In [1]: import numpy as np

In [2]: from numpy import linalg as LA

In [3]: np.set_printoptions(precision=2, suppress=True, linewidth=200, legacy="1.25")

In [4]: X = np.load("layer9.npy")

In [5]: X
Out[5]: 
array([[ 0., -3.,  0.],
       [-3.,  3., -3.],
       [ 0., -3.,  2.]])

In [6]: x0 = np.array([2, -6, -2])

In [7]: y = X @ x0

In [8]: beta, lr = np.zeros(3), 1 / LA.norm(X, 2) ** 2

In [9]: for i in range(50):
   ...:     beta -= lr * X.T @ (X @ beta - y)
   ...:     if i % 10 == 0: print(i, round(LA.norm(X @ beta - y), 2))
   ...: 
0 7.68
10 3.46
20 2.42
30 1.79
40 1.33

In [10]: beta
Out[10]: array([ 1.44, -5.79, -1.31])

In [11]: u = np.array([-5, 3, 3])

In [12]: A2 = X + np.outer(u, np.eye(3)[2])

In [13]: LA.matrix_rank(A2 - X)
Out[13]: 1

In [14]: def softmax(z):
    ...:     e = np.exp(z - z.max(axis=-1, keepdims=True))
    ...:     return e / e.sum(axis=-1, keepdims=True)
    ...: 

In [15]: np.round(softmax(X[1] + 2), 2) + 0
Out[15]: array([0., 1., 0.])

In [16]: np.round(softmax(X[1]), 2) + 0
Out[16]: array([0., 1., 0.])

In [17]: scores = X @ X.T / np.sqrt(3)

In [18]: softmax(scores).round(6).argmax(axis=1)
Out[18]: array([0, 1, 2])

In [19]: O = X.astype(float).copy()

In [20]: for j in range(3):
    ...:     O[:, j] -= O[:, :j] @ (O[:, :j].T @ O[:, j])
    ...:     O[:, j] /= LA.norm(O[:, j])
    ...: 

In [21]: O
Out[21]: 
array([[ 0.  , -0.71, -0.71],
       [-1.  ,  0.  ,  0.  ],
       [ 0.  , -0.71,  0.71]])

In [22]: np.round(O.T @ X, 2) + 0
Out[22]: 
array([[ 3.  , -3.  ,  3.  ],
       [ 0.  ,  4.24, -1.41],
       [ 0.  ,  0.  ,  1.41]])

In [23]: m1 = np.loadtxt("arr.csv", delimiter=",")

In [24]: m1
Out[24]: 
array([[ 0.1,  0.6,  1.1],
       [ 1. ,  4. ,  7.5],
       [ 0.3,  0.2,  0. ],
       [-1.2, -0.1,  0.1],
       [ 0.2, -0.3,  1.8],
       [-0.5,  2.1, -1.1],
       [-1.3, -0.1,  0.1],
       [ 2.1,  0. , -0.1],
       [-1. ,  1.1,  0.9],
       [-1.4,  0.6,  0. ],
       [ 0.4,  0. , -1.3],
       [-0.4, -0.6,  0.6],
       [-0.7,  0.6, -0.3],
       [ 0.9,  1.7, -1.9],
       [ 0.3, -0.9,  0.8],
       [ 0.6, -2.4,  0. ],
       [-0.2,  0.5,  0.3],
       [-0.5,  0.1,  0.7],
       [ 0. ,  0.6,  1.2],
       [ 0. ,  0.3,  1.7],
       [ 0. ,  1.3, -0.6],
       [-0.6,  1.3,  1.5],
       [-0.7, -0.3,  0.6]])

In [25]: Xc = (m1 - m1.mean(axis=0)) / m1.std(axis=0)

In [26]: Xc.std(axis=0)
Out[26]: array([1., 1., 1.])

In [27]: np.argwhere(np.abs(Xc) > 2)
Out[27]: 
array([[ 1,  1],
       [ 1,  2],
       [ 7,  0],
       [15,  1]])

In [28]: beta = LA.lstsq(np.delete(Xc, 1, axis=1), Xc[:, 1])[0]

In [29]: beta.round(2) + 0
Out[29]: array([0.  , 0.44])

In [30]: np.abs(beta).argmax()
Out[30]: 1

In [31]: evals, vecs = LA.eig(X)

In [32]: np.sort(LA.eigvals(LA.inv(X)))
Out[32]: array([-0.39,  0.16,  0.91])

In [33]: np.sort(LA.eigvals(X.T))
Out[33]: array([-2.53,  1.1 ,  6.43])

In [34]: idx = m1[:, 0] > np.median(m1[:, 0])

In [35]: u = m1[idx].mean(axis=0) - m1[~idx].mean(axis=0)

In [36]: np.round((((m1 - m1.mean(axis=0)) @ u > 0) == idx).mean(), 2)
Out[36]: 0.83

In [37]: Xc = m1 - m1.mean(axis=0)

In [38]: Uu, sv, VT = LA.svd(Xc, full_matrices=False)

In [39]: LA.matrix_rank(Xc)
Out[39]: 3

In [40]: np.abs(VT[0]).argmax()
Out[40]: 2

In [41]: VT[0] * np.sign(VT[0, np.abs(VT[0]).argmax()])
Out[41]: array([0.08, 0.41, 0.91])
